$ python -q
>>> import numpy as np
>>> import numpy.linalg as la
>>> np.set_printoptions(suppress=True, linewidth=160)
>>> K = np.load("run2.npy")
>>> K
array([[2, 2],
       [2, 4]])
>>> np.kron(np.eye(2, dtype=int), K)
array([[2, 2, 0, 0],
       [2, 4, 0, 0],
       [0, 0, 2, 2],
       [0, 0, 2, 4]])
>>> np.einsum("ij,ji->", K, K)
np.int64(28)
>>> print(round(float(la.det(K[::-1])), 2))
-4.0
>>> round(float(la.det(K.T)), 2)
4.0
>>> np.einsum("ii->", K)
np.int64(6)
>>> np.round(la.eigvals(K), 2)
array([0.76, 5.24])
>>> w, vecs = la.eigh(K)
>>> x0 = np.array([3, 5])
>>> np.round(vecs * np.sqrt(w) @ vecs.T, 2)
array([[1.26, 0.63],
       [0.63, 1.9 ]])
>>> x0 @ K @ x0
np.int64(178)
>>> np.round(la.eigvalsh(K[1:, 1:]), 2)
array([4.])
>>> np.abs(K).sum(axis=1).max(), np.round(np.abs(w).max(), 2)
(np.int64(6), np.float64(5.24))
>>> q, r_ = la.qr(K)
>>> r_.round(2)
array([[-2.83, -4.24],
       [ 0.  ,  1.41]])
>>> np.round(np.abs(np.diag(r_)), 2)
array([2.83, 1.41])
>>> W1 = np.array([[3, -1, -1, 2, 2], [-2, 2, -2, 0, 1]])
>>> b = np.array([2, 0, 2, 2, 3])
>>> hid = np.maximum(K @ W1 + b, 0)
>>> la.matrix_rank(hid)
np.int64(2)
>>> (hid > 0).astype(int)
array([[1, 1, 0, 1, 1],
       [0, 1, 0, 1, 1]])
>>> W2 = np.array([[-4, -2, -6], [-2, 3, -8], [-9, 4, 4], [-8, 2, 9], [9, -4, -3]])
>>> hid @ W2
array([[ 13, -26, -13],
       [ 39, -14, -27]])
>>> gram = K.T @ K
>>> np.trace(gram), (K ** 2).sum()
(np.int64(28), np.int64(28))
>>> np.round(la.eigvalsh(gram)[::-1], 2)
array([27.42,  0.58])
>>> la.matrix_rank(gram)
np.int64(2)
>>> gram
array([[ 8, 12],
       [12, 20]])
>>> arr = np.load("layer18.npy")
>>> print(arr.round(2))
[[0.25 0.38 0.25 0.12]
 [0.4  0.4  0.   0.2 ]
 [0.11 0.22 0.33 0.33]
 [0.11 0.33 0.33 0.22]]
>>> # a transition matrix
>>> Y = K[0, 0] * K[1:] - np.outer(K[1:, 0], K[0])
>>> Y
array([[0, 4]])
>>> K[:, 0] / K[0, 0]
array([1., 1.])
>>> np.flatnonzero(~Y.round(6).any(axis=1))
array([], dtype=int64)
>>> rng = np.random.default_rng(518643)
>>> idx = rng.permutation(4)
>>> idx
array([1, 0, 3, 2])
>>> Y = arr[idx][:, idx]
>>> print(np.allclose(Y, arr))
False
>>> np.round(np.sort(np.abs(la.eigvals(Y))), 2)
array([0.05, 0.15, 0.31, 1.  ])
>>> Y = np.array([[9, 2], [8, 0], [1, 0], [5, 2]])
>>> np.round(np.einsum("ij->j", arr), 2)
array([0.87, 1.33, 0.92, 0.88])
>>> np.round(np.einsum("ik,kj->ji", arr, Y), 2)
array([[6.12, 7.8 , 4.78, 5.11],
       [0.75, 1.2 , 0.89, 0.67]])
>>> np.round(np.einsum("ij,ij->i", arr, arr), 2)
array([0.28, 0.36, 0.28, 0.28])
>>> np.round(arr @ Y, 2)
array([[6.12, 0.75],
       [7.8 , 1.2 ],
       [4.78, 0.89],
       [5.11, 0.67]])
>>> la.matrix_rank(arr @ Y)
np.int64(2)
>>> print(np.round(Y.T @ arr.T, 2))
[[6.12 7.8  4.78 5.11]
 [0.75 1.2  0.89 0.67]]
>>> np.vstack([arr, Y.T]).shape
(6, 4)
>>> X = np.load("case16.npy")
>>> X
array([[  1.1 ,   1.3 ,   5.5 ,   0.4 ],
       [ -0.7 ,   0.4 ,  -3.5 ,  -1.1 ],
       [  0.8 ,   0.3 ,   4.02,   1.4 ],
       [ -0.8 ,   0.3 ,  -4.02,  -0.6 ],
       [  0.3 ,   0.1 ,   1.51,   0.8 ],
       [ -2.5 ,  -0.4 , -12.51,   1.  ],
       [ -0.8 ,  -0.4 ,  -3.99,  -0.6 ],
       [ -1.  ,  -0.2 ,  -5.01,   1.1 ],
       [  0.6 ,  -0.4 ,   2.99,   2.7 ],
       [ -0.9 ,   0.6 ,  -4.53,   0.5 ],
       [ -0.3 ,  -1.1 ,  -1.49,   2.2 ],
       [ -1.3 ,   1.3 ,  -6.49,   2.3 ],
       [  0.2 ,   1.4 ,   1.01,   1.4 ],
       [ -0.3 ,  -0.3 ,  -1.49,   2.7 ],
       [  0.6 ,   1.2 ,   3.03,   1.5 ],
       [  2.2 ,  -0.3 ,  11.02,  -0.2 ],
       [ -1.1 ,  -0.5 ,  -5.48,  -0.1 ],
       [ -0.4 ,   0.5 ,  -2.01,   0.3 ],
       [ -1.4 ,  -1.7 ,  -7.02,  -1.1 ],
       [  0.  ,   0.  ,   0.01,   0.  ],
       [ -1.6 ,  -1.2 ,  -7.99,  -0.3 ],
       [  0.4 ,  -0.8 ,   2.02,   1.7 ],
       [  1.6 ,   0.9 ,   8.02,   1.  ],
       [  0.5 ,   0.7 ,   2.54,   1.  ],
       [ -0.6 ,   2.5 ,  -3.  ,   0.3 ],
       [ -0.5 ,   0.8 ,  -2.51,  -0.1 ],
       [  1.  ,   0.8 ,   5.01,   1.2 ],
       [  0.8 ,   0.5 ,   3.98,   1.2 ],
       [ -1.4 ,   1.3 ,  -7.  ,   0.1 ],
       [  3.6 ,   0.9 ,  17.97,   0.4 ],
       [ -0.8 ,   1.1 ,  -4.04,  -0.3 ],
       [ -0.7 ,   0.  ,  -3.51,   0.1 ],
       [  0.1 ,   0.4 ,   0.49,   0.4 ]])
>>> # column 2 is much longer than the rest
>>> Xc = X - X.mean(axis=0)
>>> vecs = la.svd(Xc)[2][:3]
>>> Y = Xc - Xc @ vecs.T @ vecs
>>> np.round(np.diag(vecs.T @ vecs), 2)
array([0.04, 1.  , 0.96, 1.  ])
>>> la.norm(Y, axis=1).round(6).argmax()
np.int64(23)
>>> print(np.round((Xc @ vecs.T).std(axis=0), 2))
[6.04 0.96 0.84]
